% ipython --no-banner

In [1]: import numpy as np

In [2]: from numpy import linalg as LA

In [3]: np.set_printoptions(precision=4, suppress=True, linewidth=140)

In [4]: u = np.array([3, 1, 1, 2])

In [5]: g = np.array([2, 1])

In [6]: m1 = u[:, None] + g[None, :]

In [7]: print(m1)
[[5 4]
 [3 2]
 [3 2]
 [4 3]]

In [8]: rng = np.random.default_rng(6438)

In [9]: z = rng.permutation(2)

In [10]: other = m1[:, z] * rng.choice([-1, 1], 2)

In [11]: other
Out[11]: 
array([[5, 4],
       [3, 2],
       [3, 2],
       [4, 3]])

In [12]: U, _, Vh = LA.svd(m1.T @ other)

In [13]: np.round(U @ Vh, 4) + 0
Out[13]: 
array([[1., 0.],
       [0., 1.]])

In [14]: np.round(LA.lstsq(m1, other)[0], 4) + 0
Out[14]: 
array([[1., 0.],
       [0., 1.]])

In [15]: other = np.array([[4, 3], [2, 5]])

In [16]: print(m1 @ other)
[[28 35]
 [16 19]
 [16 19]
 [22 27]]

In [17]: np.einsum("ij->j", m1)
Out[17]: array([15, 11])

In [18]: np.einsum("ik,kj->ij", m1, other)
Out[18]: 
array([[28, 35],
       [16, 19],
       [16, 19],
       [22, 27]])

In [19]: LA.matrix_rank(np.vstack([m1, other.T]))
Out[19]: np.int64(2)

In [20]: np.einsum("ij,ij->i", m1, m1)
Out[20]: array([41, 13, 13, 25])

In [21]: other.T @ m1.T
Out[21]: 
array([[28, 16, 16, 22],
       [35, 19, 19, 27]])

In [22]: P = m1 @ LA.solve(m1.T @ m1, m1.T)

In [23]: P
Out[23]: 
array([[ 0.8182, -0.0909, -0.0909,  0.3636],
       [-0.0909,  0.4545,  0.4545,  0.1818],
       [-0.0909,  0.4545,  0.4545,  0.1818],
       [ 0.3636,  0.1818,  0.1818,  0.2727]])

In [24]: np.allclose(P @ P, P)
Out[24]: True

In [25]: P @ m1[:, 1]
Out[25]: array([4., 2., 2., 3.])

In [26]: Q, vecs = LA.qr(m1[:, :1])[0], LA.qr(m1[:, 1:])[0]

In [27]: sv = LA.svd(Q.T @ vecs, compute_uv=False)

In [28]: (sv > 0.9).sum()
Out[28]: np.int64(1)

In [29]: np.round(LA.norm(Q @ Q.T - vecs @ vecs.T, 2), 4)
Out[29]: np.float64(0.0752)

In [30]: np.degrees(np.arccos(sv.clip(0, 1)))
Out[30]: array([4.3107])

In [31]: sv
Out[31]: array([0.9972])

In [32]: other = np.c_[m1[:, :1] @ np.array([[6]]), np.array([5, -3, -1, 5])]

In [33]: print(other)
[[30  5]
 [18 -3]
 [18 -1]
 [24  5]]

In [34]: print(LA.norm(LA.qr(m1)[0].T @ other, axis=0) ** 2 / ((other ** 2).sum(axis=0) + 1e-12))
[1.     0.8182]

In [35]: LA.matrix_rank(np.c_[m1, other])
Out[35]: np.int64(3)

In [36]: W0 = np.array([[1, -1, 1, -1], [1, 0, 0, 0]])

In [37]: print(W0)
[[ 1 -1  1 -1]
 [ 1  0  0  0]]

In [38]: other = W0 / LA.norm(W0, axis=1, keepdims=True)

In [39]: C2 = other @ other.T

In [40]: (C2 - 2 * np.eye(2)).round(6).argmax(axis=1)
Out[40]: array([1, 0])

In [41]: print(C2[1])
[0.5 1. ]

In [42]: round(float(np.degrees(np.arccos(np.clip(C2[1, 0], -1, 1)))), 4)
Out[42]: 60.0

In [43]: u = np.array([-3, 0, -3])

In [44]: np.array([np.convolve(row, u, "same") for row in W0])
Out[44]: 
array([[ 3, -6,  6, -3],
       [ 0, -3,  0,  0]])

In [45]: np.cross(W0[0, :3], W0[1, :3])
Out[45]: array([0, 1, 1])

In [46]: np.convolve(W0[0], u)
Out[46]: array([-3,  3, -6,  6, -3,  3])

In [47]: W0[1] @ W0[0]
Out[47]: np.int64(1)

In [48]: round(float(LA.norm(W0, 2)), 4)
Out[48]: 2.0743

In [49]: print(round(LA.norm(W0[1] - W0[0]), 4))
1.7321

In [50]: np.round(LA.norm(W0) ** 2 / LA.norm(W0, 2) ** 2, 4)
Out[50]: np.float64(1.162)

In [51]: LA.norm(W0, axis=1)
Out[51]: array([2., 1.])

In [52]: round(LA.norm(W0[1], 1), 4), np.round(LA.norm(W0[1], np.inf), 4)
Out[52]: (np.float64(1.0), np.float64(1.0))

In [53]: J = np.loadtxt("data.csv", delimiter=",")

In [54]: print(J)
[[-0.3958  0.3     0.4   ]
 [ 0.2938 -0.4    -0.3   ]
 [-2.1236 -0.1     2.1   ]
 [ 0.2211 -0.1    -0.1   ]
 [-1.4973  0.1     1.5   ]
 [ 1.4134 -1.1    -1.5   ]
 [ 0.5708  1.     -0.6   ]
 [-0.7731  0.1     0.8   ]
 [ 2.4491  0.4    -2.4   ]
 [-1.9069 -0.5     1.9   ]
 [-1.07   -0.1     1.    ]
 [ 0.6177  0.2    -0.6   ]]

In [55]: x0 = np.array([2, 3])

In [56]: target = m1 @ x0

In [57]: target
Out[57]: array([22, 12, 12, 17])

In [58]: print(LA.lstsq(m1, target)[0])
[2. 3.]

In [59]: LA.solve(m1.T @ m1, m1.T @ target)
Out[59]: array([2., 3.])

In [60]: target = target + 0.3 * rng.normal(size=4)

In [61]: target
Out[61]: array([22.3086, 11.9024, 11.9928, 16.9217])

In [62]: c, *_ = LA.lstsq(m1, target)

In [63]: np.round(LA.norm(target - m1 @ c), 4)
Out[63]: np.float64(0.1873)

In [64]: c
Out[64]: array([1.5867, 3.575 ])
